>>> import numpy as np
>>> from numpy import linalg as LA
>>> np.set_printoptions(suppress=True, linewidth=200)
>>> def rd(a):
...     return np.round(a, 2) + 0
... 
>>> M = np.loadtxt("arr.csv", delimiter=",")
>>> print(M)
[[ 1. -2.  0.]
 [-2.  1. -2.]
 [ 0. -2. -1.]]
>>> # symmetric
>>> x0 = np.array([-2, 1, -4])
>>> print(LA.norm(M @ x0) <= LA.norm(M, 2) * LA.norm(x0) + 1e-9)
True
>>> print(M @ (2 * x0))
[-8. 26.  4.]
>>> print(M @ np.eye(3)[2])
[ 0. -2. -1.]
>>> print((M @ x0).argmax())
1
>>> rng = np.random.default_rng(339020)
>>> labels = rng.permutation(3)
>>> print(labels)
[0 1 2]
>>> other = M[labels][:, labels]
>>> print(other)
[[ 1. -2.  0.]
 [-2.  1. -2.]
 [ 0. -2. -1.]]
>>> print(rd(np.sort(np.abs(LA.eigvals(other)))))
[0.11 2.6  3.49]
>>> print(np.diag(other))
[ 1.  1. -1.]
>>> print(rd(np.abs(LA.eigvals(other)).max()))
3.49
>>> print(np.allclose(other, other.T))
True
>>> print(np.trace(other))
1.0
>>> print((other + other.T) / 2)
[[ 1. -2.  0.]
 [-2.  1. -2.]
 [ 0. -2. -1.]]
>>> print(np.allclose(other @ other.T, other.T @ other))
True
>>> print((other - other.T) / 2)
[[0. 0. 0.]
 [0. 0. 0.]
 [0. 0. 0.]]
>>> print(rd(LA.det(other)))
-1.0
>>> print([round(float(LA.det(M[:i, :i])), 2) + 0 for i in range(1, 4)])
[1.0, -3.0, -1.0]
>>> print(np.all(LA.eigvalsh(M) > 0))
False
>>> print(rd(LA.eigvalsh(M).min()))
-2.6
>>> try:
...     LA.cholesky(M)
... except LA.LinAlgError as e:
...     print(e)
... 
Matrix is not positive definite
>>> left, sigma, Vt = LA.svd(M)
>>> print(np.argmax(sigma[:-1] / (sigma[1:] + 1e-6)) + 1)
2
>>> other = left[:, :2] @ np.diag(sigma[:2]) @ Vt[:2]
>>> print(rd(LA.norm(M - other, 2)), rd(sigma[2]))
0.11 0.11
>>> print(rd(np.abs(M - other).max()))
0.06
>>> print(rd(other))
[[ 0.94 -2.03  0.05]
 [-2.03  0.99 -1.98]
 [ 0.05 -1.98 -1.04]]
>>> W0 = np.array([[0, -6, -8],
...     [0, -6, -8],
...     [8, 4, -3],
...     [9, 2, -11],
...     [8, 4, -3],
...     [1, -2, -8],
...     [0, 0, 0],
...     [0, 0, 0],
...     [0, -6, -8],
...     [0, -6, -8],
...     [0, 0, 0],
...     [0, -6, -8],
...     [8, 4, -3],
...     [9, 2, -11],
...     [1, -2, -8],
...     [8, 4, -3],
...     [8, 4, -3],
...     [0, 0, 0]])
>>> # rows 0 and 1 are equal
>>> Xc = W0 - W0.mean(axis=0)
>>> left, sigma, Vt = LA.svd(Xc, full_matrices=False)
>>> print(rd((sigma ** 2).sum() ** 2 / (sigma ** 4).sum()))
1.88
>>> print(np.abs(Vt[0]).argmax())
1
>>> Xc = W0 - W0.mean(axis=0)
>>> evecs = LA.svd(Xc)[2][:2]
>>> other = Xc - Xc @ evecs.T @ evecs
>>> print(rd(other.std(axis=0)))
[0.44 0.5  0.28]
>>> print(rd(np.cov(Xc @ evecs.T, rowvar=False)))
[[30.55  0.  ]
 [ 0.   16.48]]
>>> J = np.loadtxt("mat.csv", delimiter=",")
>>> print(J)
[[-3.  0.  0.  0.]
 [ 0.  1.  0.  0.]
 [ 0.  0.  0.  0.]
 [ 0.  0.  0. -1.]]
>>> left, sigma, Vt = LA.svd(J)
>>> print(sigma)
[3. 1. 1. 0.]
>>> other = left[:, :3] @ np.diag(sigma[:3]) @ Vt[:3]
>>> print(rd(LA.norm(J - other) / LA.norm(J)))
0.0
>>> print(rd(LA.norm(J - other, 2)), sigma[3])
0.0 0.0
>>> print(other)
[[-3.  0.  0.  0.]
 [ 0.  1.  0.  0.]
 [ 0.  0.  0.  0.]
 [ 0.  0.  0. -1.]]
>>> print(J @ J)
[[9. 0. 0. 0.]
 [0. 1. 0. 0.]
 [0. 0. 0. 0.]
 [0. 0. 0. 1.]]
>>> try:
...     LA.inv(J)
... except LA.LinAlgError as e:
...     print(e)
... 
Singular matrix
>>> print([int(LA.matrix_rank(LA.matrix_power(J, p))) for p in range(1, 5)])
[3, 3, 3, 3]
>>> print(rd(np.sort(LA.eigvals(J))))
[-3. -1.  0.  1.]
>>> left, sigma, Vt = LA.svd(M, full_matrices=False)
>>> print(rd(np.cumsum(sigma ** 2) / np.sum(sigma ** 2)))
[0.64 1.   1.  ]
>>> print(rd(sigma / sigma[0]))
[1.   0.75 0.03]
>>> print(rd(np.sqrt((sigma ** 2).sum())), rd(LA.norm(M)))
4.36 4.36
>>> print(rd(np.abs(Vt[0])))
[0.59 0.74 0.33]
>>> print((sigma > 1e-8).sum())
3
>>> print(np.abs(left[:, 0]).round(6).argmax())
1
>>> other = np.array([[0, 3], [-2, -1], [2, -3]])
>>> X = np.kron(np.eye(3, dtype=int), other)
>>> print(X)
[[ 0  3  0  0  0  0]
 [-2 -1  0  0  0  0]
 [ 2 -3  0  0  0  0]
 [ 0  0  0  3  0  0]
 [ 0  0 -2 -1  0  0]
 [ 0  0  2 -3  0  0]
 [ 0  0  0  0  0  3]
 [ 0  0  0  0 -2 -1]
 [ 0  0  0  0  2 -3]]
>>> f, r1 = X[0], X[2]
>>> print(f @ f)
9
>>> p = (f @ r1) / (f @ f) * f
>>> print(np.outer(f, r1))
[[ 0  0  0  0  0  0]
 [ 6 -9  0  0  0  0]
 [ 0  0  0  0  0  0]
 [ 0  0  0  0  0  0]
 [ 0  0  0  0  0  0]
 [ 0  0  0  0  0  0]]
>>> print(r1 - p)
[2. 0. 0. 0. 0. 0.]
>>> print(LA.matrix_rank(np.outer(f, r1)))
1
>>> print(p)
[-0. -3. -0. -0. -0. -0.]
